$ python3 -q
>>> import numpy as np
>>> from numpy import linalg as LA
>>> np.set_printoptions(precision=2, suppress=True, linewidth=120)
>>> J = np.array([[2, 2, 2, 2],
...     [0, 3, 1, 0],
...     [0, 2, 0, 1],
...     [0, 2, 0, 1],
...     [1, 0, 3, 0],
...     [3, 3, 1, 0],
...     [2, 3, 2, 2]])
>>> J
array([[2, 2, 2, 2],
       [0, 3, 1, 0],
       [0, 2, 0, 1],
       [0, 2, 0, 1],
       [1, 0, 3, 0],
       [3, 3, 1, 0],
       [2, 3, 2, 2]])
>>> vec = np.array([3, -3, -2, -1])
>>> y = J @ vec
>>> LA.lstsq(J, y)[0]
array([ 3., -3., -2., -1.])
>>> np.round(LA.pinv(J) @ J, 2) + 0
array([[1., 0., 0., 0.],
       [0., 1., 0., 0.],
       [0., 0., 1., 0.],
       [0., 0., 0., 1.]])
>>> rng = np.random.default_rng(12)
>>> y = y + 0.1 * rng.normal(size=7)
>>> y
array([ -6.  , -10.9 ,  -6.93,  -6.93,  -2.84,  -2.12,  -9.06])
>>> c, *_ = LA.lstsq(J, y)
>>> print(c)
[ 2.91 -2.98 -1.93 -1.01]
>>> print(c.round())
[ 3. -3. -2. -1.]
>>> np.round(J.T @ (y - J @ c), 2) + 0
array([0., 0., 0., 0.])
>>> P = J @ LA.solve(J.T @ J, J.T)
>>> np.round(P @ J[:, 0], 2) + 0
array([2., 0., 0., 0., 1., 3., 2.])
>>> np.trace(P)
np.float64(4.0)
>>> LA.matrix_rank(np.eye(7) - P)
np.int64(3)
>>> np.round(LA.eigvalsh(P), 2) + 0
array([0., 0., 0., 1., 1., 1., 1.])
>>> W0 = np.array([[-1, 0, 0, 0, 0, 0, 0, 0],
...     [-2, -1, 0, 0, 0, 0, 0, 0],
...     [2, 0, 2, 0, 0, 0, 0, 0],
...     [-1, -2, 1, 2, 0, 0, 0, 0],
...     [2, 0, 1, 0, 0, 0, 0, 0],
...     [-1, 0, -2, 0, -2, -1, 0, 0],
...     [0, -2, 1, 2, 1, -1, 2, 0],
...     [2, -2, -1, -1, 2, 2, 1, -1]])
>>> gram = W0.T @ W0
>>> print(np.allclose(gram, gram.T))
True
>>> np.trace(gram), (W0 ** 2).sum()
(np.int64(74), np.int64(74))
>>> U, sigma, Vt = LA.svd(W0)
>>> np.argmax(sigma[:-1] / (sigma[1:] + 1e-6)) + 1
np.int64(7)
>>> M2 = U[:, :7] @ np.diag(sigma[:7]) @ Vt[:7]
>>> print(LA.matrix_rank(M2))
7
>>> mat = np.array([[1.7, 0.7, 0.2, -1.6, -0.1, -0.5, 0.1],
...     [-2.0, -0.4, -0.4, 1.8, 0.7, -0.1, -1.3],
...     [-1.8, 0.2, 0.5, 1.2, 0.4, 0.5, -1.3],
...     [-0.1, 1.2, -0.2, -1.1, -0.7, -0.1, -0.7]])
>>> mat[:, 4] *= 10
>>> mat
array([[ 1.7,  0.7,  0.2, -1.6, -1. , -0.5,  0.1],
       [-2. , -0.4, -0.4,  1.8,  7. , -0.1, -1.3],
       [-1.8,  0.2,  0.5,  1.2,  4. ,  0.5, -1.3],
       [-0.1,  1.2, -0.2, -1.1, -7. , -0.1, -0.7]])
>>> print(mat.sum(axis=0))
[-2.2  1.7  0.1  0.3  3.  -0.2 -3.2]
>>> np.diff(mat, axis=0)
array([[ -3.7,  -1.1,  -0.6,   3.4,   8. ,   0.4,  -1.4],
       [  0.2,   0.6,   0.9,  -0.6,  -3. ,   0.6,   0. ],
       [  1.7,   1. ,  -0.7,  -2.3, -11. ,  -0.6,   0.6]])
>>> np.abs(mat).max()
np.float64(7.0)
>>> np.unravel_index(np.abs(mat).argmax(), mat.shape)
(np.int64(1), np.int64(4))
>>> data = np.loadtxt("layer19.csv", delimiter=",")
>>> print(data)
[[  1.28  21.99 -23.09  19.16 -17.59]
 [  0.35  14.48 -16.75  13.15 -12.16]
 [  0.18  13.12 -15.56  12.06 -11.19]
 [  0.09  12.37 -14.9   11.46 -10.65]
 [ -0.01  11.58 -14.21  10.84 -10.1 ]
 [ -0.33   8.96 -11.85   8.76  -8.24]
 [ -0.38   8.55 -11.47   8.44  -7.94]
 [ -0.48   7.66 -10.65   7.73  -7.32]
 [ -0.8    4.99  -8.07   5.61  -5.43]
 [ -0.93   3.73  -6.78   4.59  -4.53]
 [ -0.93   3.71  -6.76   4.58  -4.51]
 [ -1.05   2.4   -5.33   3.51  -3.56]
 [ -1.12   0.68  -3.17   2.01  -2.21]
 [ -1.07   0.13  -2.29   1.45  -1.69]
 [  0.64   0.43   0.32  -0.44   0.67]
 [  0.67   0.45   0.33  -0.46   0.7 ]
 [  3.43   1.36   1.24  -3.4    4.74]
 [ 11.95  -7.56   8.89 -24.59  29.67]]
>>> Xc = data - data.mean(axis=0)
>>> U, sigma, Vt = LA.svd(Xc, full_matrices=False)
>>> print(np.round(sigma ** 2 / (sigma ** 2).sum(), 2) + 0)
[0.94 0.06 0.   0.   0.  ]
>>> sigma.round(2) + 0
array([69.67, 17.59,  4.44,  0.  ,  0.  ])
>>> print(np.round(Xc.mean(axis=0), 2) + 0)
[0. 0. 0. 0. 0.]
>>> LA.matrix_rank(Xc)
np.int64(3)
>>> M2 = data / LA.norm(data, axis=1, keepdims=True)
>>> gram = M2 @ M2.T
>>> (gram - 2 * np.eye(18)).round(6).argmax(axis=1)
array([ 1,  2,  3,  2,  3,  6,  5,  6,  9, 10,  9, 10, 13, 12, 15, 14, 15, 16])
>>> np.argwhere(np.triu(np.abs(gram) > 0.95, 1))
array([[ 0,  1],
       [ 0,  2],
       [ 0,  3],
       [ 0,  4],
       [ 0,  5],
       [ 0,  6],
       [ 0,  7],
       [ 0,  8],
       [ 0,  9],
       [ 0, 10],
       [ 0, 11],
       [ 1,  2],
       [ 1,  3],
       [ 1,  4],
       [ 1,  5],
       [ 1,  6],
       [ 1,  7],
       [ 1,  8],
       [ 1,  9],
       [ 1, 10],
       [ 1, 11],
       [ 2,  3],
       [ 2,  4],
       [ 2,  5],
       [ 2,  6],
       [ 2,  7],
       [ 2,  8],
       [ 2,  9],
       [ 2, 10],
       [ 2, 11],
       [ 3,  4],
       [ 3,  5],
       [ 3,  6],
       [ 3,  7],
       [ 3,  8],
       [ 3,  9],
       [ 3, 10],
       [ 3, 11],
       [ 4,  5],
       [ 4,  6],
       [ 4,  7],
       [ 4,  8],
       [ 4,  9],
       [ 4, 10],
       [ 4, 11],
       [ 5,  6],
       [ 5,  7],
       [ 5,  8],
       [ 5,  9],
       [ 5, 10],
       [ 5, 11],
       [ 6,  7],
       [ 6,  8],
       [ 6,  9],
       [ 6, 10],
       [ 6, 11],
       [ 7,  8],
       [ 7,  9],
       [ 7, 10],
       [ 7, 11],
       [ 8,  9],
       [ 8, 10],
       [ 8, 11],
       [ 9, 10],
       [ 9, 11],
       [ 9, 12],
       [10, 11],
       [10, 12],
       [11, 12],
       [12, 13],
       [14, 15],
       [14, 16],
       [15, 16]])
>>> M2 = np.array([[0, 3], [-1, 0], [-1, -2], [1, 3], [-3, -2]])
>>> LA.matrix_rank(data @ M2)
np.int64(2)
>>> print(np.einsum("ij->j", data))
[  11.51  109.05 -140.11   84.45  -71.36]
>>> np.unique(data.round(6), axis=0).shape
(18, 5)
>>> W2 = 5 * np.array([[1.3, -0.2, 1.6, -2.1, 0.2, 1.6],
...     [0.3, -1.1, 0.5, -0.5, -0.3, 0.4],
...     [0.9, 0.7, 0.3, 1.7, -0.1, -0.9]])
>>> idx = rng.integers(0, 3, 32)
>>> K = W2[idx] + rng.normal(size=(32, 6))
>>> print(K)
[[  1.39  -6.11   1.91  -2.78  -2.23   2.77]
 [  4.9   -0.18   7.37 -11.05  -0.35   7.86]
 [  6.25  -0.81   7.47 -10.41   2.82   8.41]
 [  3.93   4.45   1.37   9.09   0.11  -4.89]
 [  4.57  -1.35   8.55 -10.88   1.44   8.98]
 [  3.96   4.73   3.12   9.58   0.67  -3.4 ]
 [  6.75   3.69   1.5    9.1   -1.41  -6.05]
 [  5.62  -0.63   8.47 -12.04  -0.88   7.68]
 [  1.31  -5.55   3.17  -1.27  -1.27   2.61]
 [  0.4   -6.68   2.74  -1.84  -0.77   2.59]
 [  2.28  -4.69   0.75  -3.23  -1.04   2.6 ]
 [  4.99   0.17   7.56 -10.73   1.27   8.75]
 [  3.07   4.49   1.58   7.73  -0.78  -6.69]
 [  5.85  -0.82   7.29 -10.83   0.85   8.05]
 [  2.52  -5.52   2.24  -1.96   0.58   1.66]
 [  2.01  -7.08   3.85  -1.84  -0.17   1.94]
 [  5.46  -0.11   8.75 -11.37  -0.47   8.45]
 [  1.33  -2.89   1.89  -3.03  -1.61   0.33]
 [  3.61   5.14   1.37   7.89  -1.77  -3.92]
 [  2.16  -5.24   2.11  -2.19  -1.12   1.32]
 [  5.12   1.38   0.21   8.2   -0.61  -5.66]
 [  4.83   4.56   1.95   8.72   0.33  -4.1 ]
 [  5.36  -1.2    9.29 -11.64   1.06   7.61]
 [  5.6   -2.01   8.1  -10.18   1.31   6.55]
 [  1.21  -5.15   3.45  -1.83  -0.67   3.1 ]
 [  7.32  -1.82   8.06 -11.21  -1.38   6.32]
 [  6.59   2.38  -0.74   7.92   1.02  -4.54]
 [  4.91   3.23   1.42   9.77   0.3   -4.59]
 [  5.39   4.57   1.28   8.77  -0.25  -5.17]
 [  5.65   3.33   0.88   6.82  -1.77  -2.97]
 [  0.36  -5.07   2.13  -1.99  -0.9    1.22]
 [  4.21   3.6    1.61   8.47  -0.81  -3.87]]
>>> gram = np.cov(K, rowvar=False)
>>> np.argwhere(np.triu(np.abs(np.corrcoef(K.T)) > 0.8, 1))
array([[2, 3],
       [2, 5],
       [3, 5]])
>>> round(float(np.corrcoef(K[:, 1], K[:, 4])[0, 1]), 2)
0.12
>>> np.median(K, axis=0)
array([ 4.7 , -0.72,  2.19, -1.9 , -0.54,  1.8 ])
>>> K.std(axis=0)
array([1.95, 3.92, 3.06, 8.14, 1.14, 5.27])
>>> print(np.polyfit(K[:, 1], K[:, 4], 1))
[ 0.03 -0.25]
